$ python3 -q
>>> import numpy as np
>>> np.set_printoptions(precision=2, suppress=True, linewidth=140, floatmode="fixed")
>>> F = np.loadtxt("out9.csv", delimiter=",")
>>> F.round(2) + 0
array([[ 0.60, -0.28,  0.01, -0.07,  0.32,  0.04,  0.01,  0.08,  0.11,  0.18, -0.04],
       [-0.28,  0.75,  0.00, -0.13,  0.26,  0.03,  0.05,  0.13, -0.06,  0.00,  0.04],
       [ 0.01,  0.00,  1.00, -0.01,  0.00,  0.00,  0.01,  0.01, -0.04, -0.04,  0.02],
       [-0.07, -0.13, -0.01,  0.88,  0.12,  0.01,  0.06,  0.12, -0.16, -0.14,  0.08],
       [ 0.32,  0.26,  0.00,  0.12,  0.71, -0.03, -0.04, -0.12,  0.01, -0.06, -0.02],
       [ 0.04,  0.03,  0.00,  0.01, -0.03,  1.00,  0.00, -0.01, -0.01, -0.01,  0.00],
       [ 0.01,  0.05,  0.01,  0.06, -0.04,  0.00,  0.97, -0.06,  0.10,  0.09, -0.05],
       [ 0.08,  0.13,  0.01,  0.12, -0.12, -0.01, -0.06,  0.88,  0.16,  0.13, -0.08],
       [ 0.11, -0.06, -0.04, -0.16,  0.01, -0.01,  0.10,  0.16,  0.64, -0.35,  0.16],
       [ 0.18,  0.00, -0.04, -0.14, -0.06, -0.01,  0.09,  0.13, -0.35,  0.64,  0.16],
       [-0.04,  0.04,  0.02,  0.08, -0.02,  0.00, -0.05, -0.08,  0.16,  0.16,  0.93]])
>>> ev, evecs = np.linalg.eigh(F)
>>> x0 = np.array([4, -3, -2, -5, 0, 2, 5, 5, 0, 2, 3])
>>> np.round(np.linalg.eigvalsh(F[1:, 1:]), 2) + 0
array([0.00, 0.40, 1.00, 1.00, 1.00, 1.00, 1.00, 1.00, 1.00, 1.00])
>>> round(x0 @ F @ x0, 2)
np.float64(98.82)
>>> round(x0 @ F @ x0 / (x0 @ x0), 2), round(float(ev[0]), 2), np.round(ev[-1], 2)
(np.float64(0.82), 0.0, np.float64(1.0))
>>> Uu, sig, vt = np.linalg.svd(F)
>>> evecs = vt[:(sig > 1e-8).sum()]
>>> rng = np.random.default_rng(430375)
>>> x0 = F[2] + -3 * F[6] + rng.integers(2) * np.eye(11)[8]
>>> x0
array([-0.02, -0.15,  0.97, -0.19,  0.12,  0.01, -2.90,  0.19, -0.33, -0.30,  0.15])
>>> print(np.round(np.linalg.norm(x0 - evecs.T @ evecs @ x0), 2))
0.0
>>> np.round(evecs.T @ evecs, 2) + 0
array([[ 0.60, -0.28,  0.01, -0.07,  0.32,  0.04,  0.01,  0.08,  0.11,  0.18, -0.04],
       [-0.28,  0.75,  0.00, -0.13,  0.26,  0.03,  0.05,  0.13, -0.06,  0.00,  0.04],
       [ 0.01,  0.00,  1.00, -0.01,  0.00,  0.00,  0.01,  0.01, -0.04, -0.04,  0.02],
       [-0.07, -0.13, -0.01,  0.88,  0.12,  0.01,  0.06,  0.12, -0.16, -0.14,  0.08],
       [ 0.32,  0.26,  0.00,  0.12,  0.71, -0.03, -0.04, -0.12,  0.01, -0.06, -0.02],
       [ 0.04,  0.03,  0.00,  0.01, -0.03,  1.00,  0.00, -0.01, -0.01, -0.01,  0.00],
       [ 0.01,  0.05,  0.01,  0.06, -0.04,  0.00,  0.97, -0.06,  0.10,  0.09, -0.05],
       [ 0.08,  0.13,  0.01,  0.12, -0.12, -0.01, -0.06,  0.88,  0.16,  0.13, -0.08],
       [ 0.11, -0.06, -0.04, -0.16,  0.01, -0.01,  0.10,  0.16,  0.64, -0.35,  0.16],
       [ 0.18,  0.00, -0.04, -0.14, -0.06, -0.01,  0.09,  0.13, -0.35,  0.64,  0.16],
       [-0.04,  0.04,  0.02,  0.08, -0.02,  0.00, -0.05, -0.08,  0.16,  0.16,  0.93]])
>>> np.allclose(evecs.T @ evecs @ x0, x0)
True
>>> np.linalg.matrix_rank(np.vstack([F, x0]))
np.int64(9)
